% ipython --no-banner

In [1]: import numpy as np

In [2]: from numpy import linalg as LA

In [3]: np.set_printoptions(precision=1, suppress=True, linewidth=200, sign=" ")

In [4]: mat = np.loadtxt("out14.csv", delimiter=",")

In [5]: mat
Out[5]: 
array([[ 4.,  6.,  0.,  2.,  6.,  2.,  0.,  6.,  4.,  2.,  4.],
       [ 4.,  6.,  0.,  2.,  6.,  2.,  0.,  6.,  4.,  2.,  4.],
       [-4., -6.,  0., -2., -6., -2.,  0., -6., -4., -2., -4.],
       [ 4.,  6.,  0.,  2.,  6.,  2.,  0.,  6.,  4.,  2.,  4.],
       [-2., -3.,  0., -1., -3., -1.,  0., -3., -2., -1., -2.],
       [ 6.,  9.,  0.,  3.,  9.,  3.,  0.,  9.,  6.,  3.,  6.],
       [-4., -6.,  0., -2., -6., -2.,  0., -6., -4., -2., -4.],
       [-4., -6.,  0., -2., -6., -2.,  0., -6., -4., -2., -4.]])

In [6]: left, sigma, Vh = LA.svd(mat)

In [7]: vecs = Vh[:(sigma > 1e-8).sum()]

In [8]: rng = np.random.default_rng(305)

In [9]: vec = mat[0] + 4 * mat[4] + rng.integers(2) * np.eye(11)[5]

In [10]: vec
Out[10]: array([-4., -6.,  0., -2., -6., -2.,  0., -6., -4., -2., -4.])

In [11]: np.round(vecs.T @ vecs, 1) + 0
Out[11]: 
array([[ 0.1,  0.1,  0. ,  0. ,  0.1,  0. ,  0. ,  0.1,  0.1,  0. ,  0.1],
       [ 0.1,  0.2,  0. ,  0.1,  0.2,  0.1,  0. ,  0.2,  0.1,  0.1,  0.1],
       [ 0. ,  0. ,  0. ,  0. ,  0. ,  0. ,  0. ,  0. ,  0. ,  0. ,  0. ],
       [ 0. ,  0.1,  0. ,  0. ,  0.1,  0. ,  0. ,  0.1,  0. ,  0. ,  0. ],
       [ 0.1,  0.2,  0. ,  0.1,  0.2,  0.1,  0. ,  0.2,  0.1,  0.1,  0.1],
       [ 0. ,  0.1,  0. ,  0. ,  0.1,  0. ,  0. ,  0.1,  0. ,  0. ,  0. ],
       [ 0. ,  0. ,  0. ,  0. ,  0. ,  0. ,  0. ,  0. ,  0. ,  0. ,  0. ],
       [ 0.1,  0.2,  0. ,  0.1,  0.2,  0.1,  0. ,  0.2,  0.1,  0.1,  0.1],
       [ 0.1,  0.1,  0. ,  0. ,  0.1,  0. ,  0. ,  0.1,  0.1,  0. ,  0.1],
       [ 0. ,  0.1,  0. ,  0. ,  0.1,  0. ,  0. ,  0.1,  0. ,  0. ,  0. ],
       [ 0.1,  0.1,  0. ,  0. ,  0.1,  0. ,  0. ,  0.1,  0.1,  0. ,  0.1]])

In [12]: np.round(np.diag(vecs.T @ vecs), 1) + 0
Out[12]: array([ 0.1,  0.2,  0. ,  0. ,  0.2,  0. ,  0. ,  0.2,  0.1,  0. ,  0.1])
